>>> import numpy as np
>>> np.set_printoptions(precision=2, suppress=True, linewidth=100, floatmode="fixed")
>>> def tidy(a):
...     return np.round(a, 2) + 0
... 
>>> W0 = np.array([[-2, 1, -2, 1], [2, -2, 2, -2], [-2, 1, -2, 1], [2, -2, 2, -2]])
>>> # rank 2
>>> r = np.linalg.matrix_rank(W0)
>>> r
np.int64(2)
>>> N = np.linalg.svd(W0)[2][r:].T
>>> tidy(W0 @ N)
array([[0.00, 0.00],
       [0.00, 0.00],
       [0.00, 0.00],
       [0.00, 0.00]])
>>> N.shape
(4, 2)
>>> data = np.loadtxt("mat.csv", delimiter=",")
>>> tidy(data)
array([[ 0.12, -0.04,  0.12,  0.12,  0.19,  0.19],
       [-0.04,  0.01, -0.04, -0.04, -0.06, -0.06],
       [ 0.12, -0.04,  0.12,  0.12,  0.19,  0.19],
       [ 0.12, -0.04,  0.12,  0.12,  0.19,  0.19],
       [ 0.19, -0.06,  0.19,  0.19,  0.32,  0.32],
       [ 0.19, -0.06,  0.19,  0.19,  0.32,  0.32]])
>>> # null space of dimension 5
>>> left, sv, VT = np.linalg.svd(data)
>>> np.argmax(sv[:-1] / (sv[1:] + 1e-6)) + 1
np.int64(1)
>>> A2 = left[:, :1] @ np.diag(sv[:1]) @ VT[:1]
>>> np.linalg.matrix_rank(data, rtol=0.05)
np.int64(1)
>>> tidy(np.linalg.norm(data - A2) / np.linalg.norm(data))
np.float64(0.0)
>>> A = np.load("arr.npy")
>>> A
array([[ 1,  1,  1,  1,  3],
       [ 3,  0,  2,  1,  1],
       [16,  1, 11,  6,  8]])
>>> tidy(np.linalg.norm(A, 1)), tidy(np.linalg.norm(A, np.inf))
(np.float64(20.0), np.float64(42.0))
>>> tidy(np.linalg.norm(A, axis=1))
array([ 3.61,  3.87, 21.86])
>>> tidy(np.linalg.norm(A[2] - A[0]))
np.float64(19.36)
>>> tidy(np.linalg.norm(A, 2))
np.float64(22.36)
>>> tidy(np.linalg.norm(A, "nuc"))
np.float64(24.84)
>>> tidy(np.linalg.norm(A) ** 2 / np.linalg.norm(A, 2) ** 2)
np.float64(1.01)
>>> A[2] @ A[0]
np.int64(58)
>>> tidy(np.linalg.norm(A, axis=0))
array([16.31,  1.41, 11.22,  6.16,  8.60])
